% ipython --no-banner

In [1]: import numpy as np

In [2]: np.set_printoptions(precision=3, suppress=True, linewidth=100, legacy="1.25")

In [3]: arr = np.load("a.npy")

In [4]: arr
Out[4]: 
array([[ 0.255, -0.367, -0.198, -0.127],
       [-0.367,  0.819, -0.098, -0.063],
       [-0.198, -0.098,  0.947, -0.034],
       [-0.127, -0.063, -0.034,  0.978]])

In [5]: # symmetric, so the eigenvalues are real

In [6]: [round(float(x), 3) for x in np.linalg.svd(arr, compute_uv=False)[:3]]
Out[6]: [1.0, 1.0, 1.0]

In [7]: np.round(np.linalg.norm(arr, 2) / np.linalg.norm(arr), 3)
Out[7]: 0.577

In [8]: t = np.radians(15)

In [9]: Rm = np.eye(4)

In [10]: Rm[2, 2] = Rm[0, 0] = np.cos(t)

In [11]: Rm[2, 0], Rm[0, 2] = -np.sin(t), np.sin(t)

In [12]: Rm
Out[12]: 
array([[ 0.966,  0.   ,  0.259,  0.   ],
       [ 0.   ,  1.   ,  0.   ,  0.   ],
       [-0.259,  0.   ,  0.966,  0.   ],
       [ 0.   ,  0.   ,  0.   ,  1.   ]])

In [13]: B = arr @ Rm.T

In [14]: np.allclose(arr @ arr.T, B @ B.T)
Out[14]: True

In [15]: np.abs(B - arr).max(axis=0)
Out[15]: array([0.252, 0.   , 0.098, 0.   ])

In [16]: np.allclose(np.linalg.norm(arr, axis=1), np.linalg.norm(B, axis=1))
Out[16]: True

In [17]: round(float(np.linalg.eigvals(arr).sum().real), 3)
Out[17]: 3.0

In [18]: np.round(np.poly(arr), 3) + 0
Out[18]: array([ 1., -3.,  3., -1.,  0.])

In [19]: round(float(np.linalg.det(2 * arr)), 3), round(float(np.linalg.det(arr)), 3)
Out[19]: (0.0, 0.0)

In [20]: np.round(np.linalg.eigvals(arr), 3) + 0
Out[20]: array([0., 1., 1., 1.])

In [21]: np.round(np.linalg.det(arr[::-1]), 3)
Out[21]: 0.0

In [22]: rng = np.random.default_rng(578)

In [23]: B = arr + rng.integers(-2, 3, (4, 3)) @ rng.integers(-2, 3, (3, 4))

In [24]: B
Out[24]: 
array([[ 6.255, -1.367, -6.198, -0.127],
       [-3.367,  2.819,  2.902, -3.063],
       [-4.198,  2.902,  2.947, -0.034],
       [-6.127,  1.937,  5.966, -1.022]])

In [25]: B - arr
Out[25]: 
array([[ 6., -1., -6.,  0.],
       [-3.,  2.,  3., -3.],
       [-4.,  3.,  2.,  0.],
       [-6.,  2.,  6., -2.]])

In [26]: np.abs(B - arr).sum(axis=1)
Out[26]: array([13., 11.,  9., 16.])

In [27]: np.linalg.matrix_rank(B - arr, tol=1e-8)
Out[27]: 3

In [28]: np.round(np.linalg.norm(B), 3)
Out[28]: 15.139

In [29]: np.linalg.svd(B, compute_uv=False)
Out[29]: array([14.67 ,  3.32 ,  1.721,  0.022])

In [30]: np.count_nonzero(B)
Out[30]: 16

In [31]: B.sum(axis=0)
Out[31]: array([-7.437,  6.291,  5.618, -4.245])

In [32]: B.mean(axis=0)
Out[32]: array([-1.859,  1.573,  1.405, -1.061])

In [33]: B - B[0]
Out[33]: 
array([[  0.   ,   0.   ,   0.   ,   0.   ],
       [ -9.623,   4.186,   9.1  ,  -2.936],
       [-10.453,   4.27 ,   9.145,   0.093],
       [-12.382,   3.305,  12.164,  -0.895]])

In [34]: round(np.abs(B).max(), 3)
Out[34]: 6.255

In [35]: A = np.load("mat.npy")

In [36]: A
Out[36]: 
array([[ -0.031, -11.923,  -6.027,  -0.014,  -4.944,   0.894,   0.95 ,  -1.009],
       [  2.067,  -8.9  ,  -3.137,  -0.979,  -6.046,   2.02 ,   4.054,  -3.016],
       [  0.009,  -7.02 ,  -3.051,  -1.053,  -2.934,   0.001,   2.064,  -1.005],
       [ -2.065, -10.033,  -5.986,  -0.013,  -1.959,  -1.118,  -1.054,   0.878],
       [ -4.027, -10.979,  -2.871,   0.986,   0.987,  -2.98 ,  -4.949,   8.051],
       [  6.982,  -1.022,   8.938,   2.99 ,  -6.006,   7.061,   0.935,   2.083],
       [  1.008,   0.001,   5.931,   3.98 ,   0.915,   2.035,  -6.035,   7.939],
       [  1.97 ,  -6.061,   0.002,  -4.021,  -5.093,   0.041,   8.03 ,  -4.045],
       [  2.977,  -5.021,   3.013,  -2.908,  -5.031,   1.001,   7.005,  -1.921],
       [  5.041,  -3.952,  -0.055,   6.048,  -6.067,   8.054,  -3.993,  -0.051],
       [ -0.054, -14.986,  -9.031,   2.873,  -6.018,   3.033,  -3.059,   0.042],
       [  5.832,  -1.035,   3.033,   9.016,  -4.981,  10.096,  -8.113,   3.046]])

In [37]: hat = A @ np.linalg.solve(A.T @ A, A.T)

In [38]: np.diag(hat)
Out[38]: array([0.337, 0.511, 0.739, 0.751, 0.853, 0.737, 0.664, 0.645, 0.546, 0.562, 0.819, 0.836])

In [39]: np.allclose(hat @ hat, hat)
Out[39]: True

In [40]: hat @ A[:, 1]
Out[40]: 
array([-11.923,  -8.9  ,  -7.02 , -10.033, -10.979,  -1.022,   0.001,  -6.061,  -5.021,  -3.952,
       -14.986,  -1.035])

In [41]: x0 = np.array([-9, 4, 6, 8, 2, 3, 4, 3])

In [42]: y = A @ x0

In [43]: np.linalg.solve(A.T @ A, A.T @ y)
Out[43]: array([-9.,  4.,  6.,  8.,  2.,  3.,  4.,  3.])

In [44]: y
Out[44]: 
array([ -90.12 ,  -79.721,  -55.515,  -66.421,  -19.62 ,   29.782,   65.97 ,  -64.208,  -36.865,
        -17.22 , -105.707,   30.71 ])

In [45]: y = y + 0.3 * rng.normal(size=12)

In [46]: y
Out[46]: 
array([ -90.224,  -79.647,  -55.59 ,  -66.06 ,  -19.253,   29.925,   65.871,  -64.766,  -36.989,
        -17.335, -105.982,   30.842])

In [47]: beta, *_ = np.linalg.lstsq(A, y)

In [48]: round(np.linalg.norm(y - A @ beta), 3)
Out[48]: 0.547

In [49]: M = np.load("layer7.npy")

In [50]: M
Out[50]: 
array([[1, 0, 0, 0, 0, 0, 0, 0, 0, 0, 0, 0, 0],
       [1, 1, 0, 0, 0, 0, 0, 0, 0, 0, 0, 0, 0],
       [0, 2, 1, 0, 0, 0, 0, 0, 0, 0, 0, 0, 0],
       [1, 1, 1, 1, 0, 0, 0, 0, 0, 0, 0, 0, 0],
       [3, 3, 2, 3, 1, 0, 0, 0, 0, 0, 0, 0, 0],
       [3, 0, 0, 1, 3, 1, 0, 0, 0, 0, 0, 0, 0],
       [0, 1, 1, 3, 1, 2, 1, 0, 0, 0, 0, 0, 0],
       [0, 0, 1, 0, 0, 1, 0, 1, 0, 0, 0, 0, 0],
       [3, 1, 0, 3, 3, 3, 2, 0, 1, 0, 0, 0, 0],
       [0, 2, 3, 2, 0, 2, 2, 3, 3, 1, 0, 0, 0],
       [3, 2, 2, 0, 1, 3, 1, 2, 1, 0, 1, 0, 0],
       [0, 2, 0, 2, 1, 0, 2, 0, 2, 0, 0, 1, 0],
       [3, 0, 2, 1, 2, 0, 1, 2, 3, 1, 2, 1, 1]])

In [51]: np.linalg.matrix_rank(M - M[0, 0] * np.eye(13))
Out[51]: 10

In [52]: np.sort(np.linalg.eigvals(M))
Out[52]: array([1., 1., 1., 1., 1., 1., 1., 1., 1., 1., 1., 1., 1.])

In [53]: idx = rng.permutation(13)

In [54]: B = M[:, idx] * rng.choice([-1, 1], 13)

In [55]: B
Out[55]: 
array([[ 0,  0,  0,  0,  0,  0,  0,  0,  1,  0,  0,  0,  0],
       [ 0,  0,  0,  0,  1,  0,  0,  0,  1,  0,  0,  0,  0],
       [ 0,  0,  0,  0,  2,  0,  0,  0,  0,  0,  0, -1,  0],
       [ 0,  0,  0,  0,  1,  0,  0,  0,  1,  0,  0, -1, -1],
       [ 0,  1,  0,  0,  3,  0,  0,  0,  3,  0,  0, -2, -3],
       [-1,  3,  0,  0,  0,  0,  0,  0,  3,  0,  0,  0, -1],
       [-2,  1,  0,  0,  1, -1,  0,  0,  0,  0,  0, -1, -3],
       [-1,  0,  0,  0,  0,  0,  0,  0,  0, -1,  0, -1,  0],
       [-3,  3,  0,  0,  1, -2,  0,  1,  3,  0,  0,  0, -3],
       [-2,  0,  1,  0,  2, -2,  0,  3,  0, -3,  0, -3, -2],
       [-3,  1,  0,  0,  2, -1,  0,  1,  3, -2, -1, -2,  0],
       [ 0,  1,  0,  0,  2, -2,  1,  2,  0,  0,  0,  0, -2],
       [ 0,  2,  1,  1,  0, -1,  1,  3,  3, -2, -2, -2, -1]])

In [56]: Uu, _, VT = np.linalg.svd(M.T @ B)

In [57]: idx
Out[57]: array([ 5,  4,  9, 12,  1,  6, 11,  8,  0,  7, 10,  2,  3])

In [58]: Q, Rm = np.linalg.qr(M)

In [59]: Q.shape, Rm.shape
Out[59]: ((13, 13), (13, 13))

In [60]: np.allclose(Rm.T @ Rm, M.T @ M)
Out[60]: True

In [61]: np.trace(Q @ Q.T)
Out[61]: 13.0

In [62]: round(float(abs(Rm[0, 0])), 3), round(np.linalg.norm(M[:, 0]), 3)
Out[62]: (6.928, 6.928)

In [63]: B = M / np.linalg.norm(M, axis=1, keepdims=True)

In [64]: gram = B @ B.T

In [65]: (gram - 2 * np.eye(13)).round(6).argmax(axis=1)
Out[65]: array([ 1,  4,  3,  4,  3,  8,  8,  9,  5, 10,  9,  9, 10])

In [66]: gram[6]
Out[66]: array([0.   , 0.171, 0.325, 0.606, 0.643, 0.434, 1.   , 0.42 , 0.786, 0.622, 0.499, 0.629, 0.311])

In [67]: B = np.array([[3, -3, -1],
    ...:     [0, -1, -2],
    ...:     [2, -2, -3],
    ...:     [2, -2, -3],
    ...:     [3, -2, 3],
    ...:     [-2, -3, 3],
    ...:     [0, 1, -2],
    ...:     [3, -1, 3],
    ...:     [0, 1, -1],
    ...:     [0, 3, -1],
    ...:     [3, -2, -3],
    ...:     [3, 2, -3],
    ...:     [-1, -1, -1]])

In [68]: np.einsum("ij,ij->i", M, M)
Out[68]: array([ 1,  2,  5,  4, 32, 20, 17,  3, 42, 44, 34, 18, 39])

In [69]: np.linalg.matrix_rank(np.vstack([M, B.T]))
Out[69]: 13

In [70]: np.einsum("ij->j", M)
Out[70]: array([18, 15, 13, 16, 12, 12,  9,  8, 10,  2,  3,  2,  1])

In [71]: B.T @ M.T
Out[71]: 
array([[  3,   3,   2,   7,  22,  18,   7,   3,  18,  15,  19,  10,  35],
       [ -3,  -4,  -4,  -8, -24, -20, -16,  -6, -28, -13, -28,  -2, -17],
       [ -1,  -3,  -7,  -9, -21,   6,  -7,   3,  -1, -12,  -1, -16, -16]])

In [72]: np.vstack([M, B.T]).shape
Out[72]: (16, 13)

In [73]: W0 = np.loadtxt("x.csv", delimiter=",")

In [74]: W0
Out[74]: 
array([[ 0.003, -0.019, -0.035, -0.003,  0.013,  0.008,  0.029],
       [-0.019,  0.131,  0.243,  0.019, -0.093, -0.056, -0.205],
       [-0.035,  0.243,  0.451,  0.035, -0.173, -0.104, -0.381],
       [-0.003,  0.019,  0.035,  0.003, -0.013, -0.008, -0.029],
       [ 0.013, -0.093, -0.173, -0.013,  0.067,  0.04 ,  0.147],
       [ 0.008, -0.056, -0.104, -0.008,  0.04 ,  0.024,  0.088],
       [ 0.029, -0.205, -0.381, -0.029,  0.147,  0.088,  0.323]])

In [75]: # a projection of rank 1

In [76]: rk = np.linalg.matrix_rank(W0)

In [77]: rk
Out[77]: 1

In [78]: null = np.linalg.svd(W0)[2][rk:].T

In [79]: [int(np.linalg.matrix_rank(W0[:i])) for i in range(1, len(W0) + 1)]
Out[79]: [1, 1, 1, 1, 1, 1, 1]

In [80]: np.linalg.matrix_rank(W0.T @ W0), np.linalg.matrix_rank(W0 @ W0.T)
Out[80]: (1, 1)

In [81]: null.shape
Out[81]: (7, 6)

In [82]: null @ null.T
Out[82]: 
array([[ 0.997,  0.019,  0.035,  0.003, -0.013, -0.008, -0.029],
       [ 0.019,  0.869, -0.243, -0.019,  0.093,  0.056,  0.205],
       [ 0.035, -0.243,  0.549, -0.035,  0.173,  0.104,  0.381],
       [ 0.003, -0.019, -0.035,  0.997,  0.013,  0.008,  0.029],
       [-0.013,  0.093,  0.173,  0.013,  0.933, -0.04 , -0.147],
       [-0.008,  0.056,  0.104,  0.008, -0.04 ,  0.976, -0.088],
       [-0.029,  0.205,  0.381,  0.029, -0.147, -0.088,  0.677]])

In [83]: data = np.load("m.npy")

In [84]: data
Out[84]: 
array([[ 0, -3, -3,  3],
       [ 0,  2,  1,  2],
       [ 0,  0,  3, -3],
       [ 0,  0,  0,  0]])

In [85]: np.linalg.matrix_rank(data - data[0, 0] * np.eye(4))
Out[85]: 3

In [86]: data @ data
Out[86]: 
array([[  0,  -6, -12,   3],
       [  0,   4,   5,   1],
       [  0,   0,   9,  -9],
       [  0,   0,   0,   0]])

In [87]: np.sort(np.linalg.eigvals(data))
Out[87]: array([0., 0., 2., 3.])

In [88]: Uu, sigma, VT = np.linalg.svd(data)

In [89]: sigma
Out[89]: array([6.408, 3.373, 1.249, 0.   ])

In [90]: np.argmax(sigma[:-1] / (sigma[1:] + 1e-6)) + 1
Out[90]: 3

In [91]: B = Uu[:, :3] @ np.diag(sigma[:3]) @ VT[:3]

In [92]: np.linalg.matrix_rank(data, rtol=0.05)
Out[92]: 3

In [93]: round(np.linalg.norm(data - B, 2), 3), sigma[3]
Out[93]: (0.0, 0.0)

In [94]: round(np.linalg.norm(data - B) / np.linalg.norm(data), 3)
Out[94]: 0.0

In [95]: rk = np.linalg.matrix_rank(data)

In [96]: rk
Out[96]: 3

In [97]: null = np.linalg.svd(data)[2][rk:].T

In [98]: [int(np.linalg.matrix_rank(data[:i])) for i in range(1, len(data) + 1)]
Out[98]: [1, 2, 3, 3]

In [99]: np.linalg.matrix_rank(data.T @ data), np.linalg.matrix_rank(data @ data.T)
Out[99]: (3, 3)

In [100]: [int(np.linalg.matrix_rank(data[:, :j + 1])) for j in range(4)]
Out[100]: [0, 1, 2, 3]

In [101]: np.allclose(data @ null, 0)
Out[101]: True
